$ ipython --no-banner

In [1]: import numpy as np

In [2]: from numpy import linalg as LA

In [3]: np.set_printoptions(precision=3, suppress=True, linewidth=200)

In [4]: def rd(a):
   ...:     return np.round(a, 3) + 0
   ...: 

In [5]: M = np.load("out11.npy")

In [6]: print(M)
[[12 18 12 18]
 [12 -6 12 -6]
 [12 18 -6 -9]
 [12 -6 -6  3]]

In [7]: x0 = np.array([-4, -2, 6, -6])

In [8]: target = M @ x0

In [9]: c, lr = np.zeros(4), 1 / LA.norm(M, 2) ** 2

In [10]: for i in range(10):
    ...:     c -= lr * M.T @ (M @ c - target)
    ...:     if i % 2 == 0: print(i, round(LA.norm(M @ c - target), 3))
    ...: 
0 96.871
2 65.563
4 45.278
6 31.467
8 21.911

In [11]: print(rd(LA.cond(M)))
2.461

In [12]: print(rd(c))
[-3.527 -2.368  5.019 -5.237]

In [13]: u = np.array([1, 0, 2, 2])

In [14]: other = M + np.outer(u, np.eye(4)[0])

In [15]: print(rd(LA.det(other) / LA.det(M)), rd(1 + LA.solve(M, u)[0]))
1.118 1.118

In [16]: print(other)
[[13. 18. 12. 18.]
 [12. -6. 12. -6.]
 [14. 18. -6. -9.]
 [14. -6. -6.  3.]]

In [17]: print(LA.matrix_rank(LA.inv(other) - LA.inv(M), tol=1e-8))
1

In [18]: F = np.load("dump.npy")

In [19]: print(rd(F))
[[ 1.     0.     0.     0.   ]
 [ 0.     1.     0.     0.   ]
 [ 0.     0.     0.309  0.951]
 [ 0.     0.    -0.951  0.309]]

In [20]: # keeps lengths

In [21]: x0 = np.array([1, 2, 8, 7])

In [22]: print(rd(np.sort(np.abs(np.degrees(np.angle(LA.eigvals(F)))))))
[ 0.  0. 72. 72.]

In [23]: print(4 - LA.matrix_rank(F - np.eye(4), tol=1e-8))
2

In [24]: print(rd(F.T @ (F @ x0)))
[1. 2. 8. 7.]

In [25]: Q = F.astype(float).copy()

In [26]: for j in range(4):
    ...:     Q[:, j] -= Q[:, :j] @ (Q[:, :j].T @ Q[:, j])
    ...:     Q[:, j] /= LA.norm(Q[:, j])
    ...: 

In [27]: print(rd(Q))
[[ 1.     0.     0.     0.   ]
 [ 0.     1.     0.     0.   ]
 [ 0.     0.     0.309  0.951]
 [ 0.     0.    -0.951  0.309]]

In [28]: print(rd(Q.T @ F))
[[1. 0. 0. 0.]
 [0. 1. 0. 0.]
 [0. 0. 1. 0.]
 [0. 0. 0. 1.]]

In [29]: other = F / LA.norm(F, axis=1, keepdims=True)

In [30]: gram = other @ other.T

In [31]: print(rd(LA.norm(other, axis=1)))
[1. 1. 1. 1.]

In [32]: print(np.degrees(np.arccos(np.clip(gram[1, 2], -1, 1))))
90.0

In [33]: print(gram[1])
[0. 1. 0. 0.]

In [34]: print(rd(np.sort(LA.eigvals(F).real)))
[0.309 0.309 1.    1.   ]

In [35]: print((LA.matrix_power((F != 0) + (F.T != 0) + np.eye(4), 4) > 0).astype(int))
[[1 0 0 0]
 [0 1 0 0]
 [0 0 1 1]
 [0 0 1 1]]

In [36]: print(np.flatnonzero(LA.matrix_power((F != 0) + (F.T != 0) + np.eye(4), 4)[0]))
[0]

In [37]: print((F != 0).astype(int))
[[1 0 0 0]
 [0 1 0 0]
 [0 0 1 1]
 [0 0 1 1]]

In [38]: print(rd(LA.det(F)))
1.0

In [39]: W0 = np.loadtxt("mat.csv", delimiter=",")

In [40]: print(W0)
[[ 6.129 -0.497 -1.223]
 [ 1.106  1.513  0.065]
 [ 7.346 -3.196 -1.727]
 [-6.989 -0.916  1.188]
 [-1.33   2.881  0.886]
 [ 4.635 -2.691 -1.049]
 [ 1.321 -2.851 -0.663]
 [-0.466 -0.762  0.002]
 [ 4.504 -2.791 -1.004]
 [-4.695  2.635  1.311]
 [-0.928 -1.319  0.014]
 [ 8.2   -1.685 -1.844]
 [-0.383 -0.746 -0.032]
 [-0.462 -0.595  0.128]
 [-6.985 -0.938  1.254]
 [ 9.292 -0.531 -1.841]
 [ 4.027 -3.211 -1.203]
 [ 9.468 -0.341 -1.726]
 [-1.314  2.401  0.665]
 [ 1.361  2.224  0.04 ]]

In [41]: W2 = W0[[10, 5]].astype(float)

In [42]: for _ in range(7):
    ...:     z = LA.norm(W0[:, None] - W2, axis=-1).argmin(axis=1)
    ...:     W2 = np.array([W0[z == j].mean(axis=0) for j in range(2)])
    ...: 

In [43]: print(z)
[1 0 1 0 0 1 0 0 1 0 0 1 0 0 0 1 1 1 0 0]

In [44]: print(np.bincount(z))
[12  8]

In [45]: other = np.array([[2, 3], [3, 3]])

In [46]: W2 = np.array([[8, 8], [7, 7]])

In [47]: J = np.block([[other, np.zeros((2, 2))], [np.zeros((2, 2)), W2]])

In [48]: print(J)
[[2. 3. 0. 0.]
 [3. 3. 0. 0.]
 [0. 0. 8. 8.]
 [0. 0. 7. 7.]]

In [49]: proj = np.triu(np.array([[2, 3, -3, 1], [-2, -3, -2, 1], [0, -3, -3, -3], [-3, 0, 0, 2]]), 1) + np.eye(4)

In [50]: other = proj @ J @ LA.inv(proj)

In [51]: print(LA.matrix_rank(other))
3

In [52]: print(np.trace(other), np.trace(J))
20.0 20.0

In [53]: print(other)
[[ 11. -21. -26. -85.]
 [  3.  -6. -12. -42.]
 [  0.   0. -13. -52.]
 [  0.   0.   7.  28.]]

In [54]: Uu, sv, Vh = LA.svd(J)

In [55]: V = Vh[:(sv > 1e-8).sum()]

In [56]: rng = np.random.default_rng(58753)

In [57]: x0 = J[3] + 4 * J[2] + rng.integers(2) * np.eye(4)[2]

In [58]: print(x0)
[ 0.  0. 39. 39.]

In [59]: print(np.allclose(V.T @ V @ x0, x0))
True

In [60]: print(rd(LA.norm(x0 - V.T @ V @ x0)))
0.0

In [61]: print(rd(np.diag(V.T @ V)))
[1.  1.  0.5 0.5]

In [62]: print(LA.matrix_rank(np.vstack([J, x0])))
3

In [63]: feats = np.load("layer8.npy")

In [64]: print(feats)
[[ 0.03  -2.529 -2.295]
 [-0.227 -1.365 -1.919]
 [-0.058 -1.951 -1.6  ]
 [-0.094 -4.315 -4.355]
 [-0.272  0.769  0.279]
 [ 0.293  2.134  2.173]
 [-0.359  0.449 -0.256]
 [ 0.031 -0.762 -0.859]
 [-0.182 -1.035 -1.326]
 [ 0.103  1.275  1.668]
 [-0.835  0.501  0.456]
 [ 0.034  4.608  4.579]
 [ 0.159 -3.149 -3.399]
 [ 0.48  -1.477 -1.107]
 [-0.414  2.022  2.427]
 [ 0.211  1.003  0.858]
 [ 0.306  1.46   1.846]
 [ 0.156  0.45   0.434]]

In [65]: x0 = np.array([1, 1, 3])

In [66]: target = feats @ x0

In [67]: print(rd(LA.pinv(feats) @ feats))
[[1. 0. 0.]
 [0. 1. 0.]
 [0. 0. 1.]]

In [68]: print(rd(LA.lstsq(feats, target)[0]))
[1. 1. 3.]

In [69]: print(rd(LA.solve(feats.T @ feats, feats.T @ target)))
[1. 1. 3.]

In [70]: target = target + 0.1 * rng.normal(size=18)

In [71]: print(rd(target))
[ -9.427  -7.296  -6.771 -17.517   1.421   8.964  -0.492  -3.193  -5.132   6.304   1.029  18.588 -13.397  -4.27    8.86    3.751   7.546   1.858]

In [72]: c, *_ = LA.lstsq(feats, target)

In [73]: print([round(float(LA.norm(LA.solve(feats.T @ feats + lam * np.eye(3), feats.T @ target))), 2) for lam in (0, 1, 10, 100)])
[3.29, 3.02, 2.71, 1.78]

In [74]: print(c.round())
[1. 1. 3.]
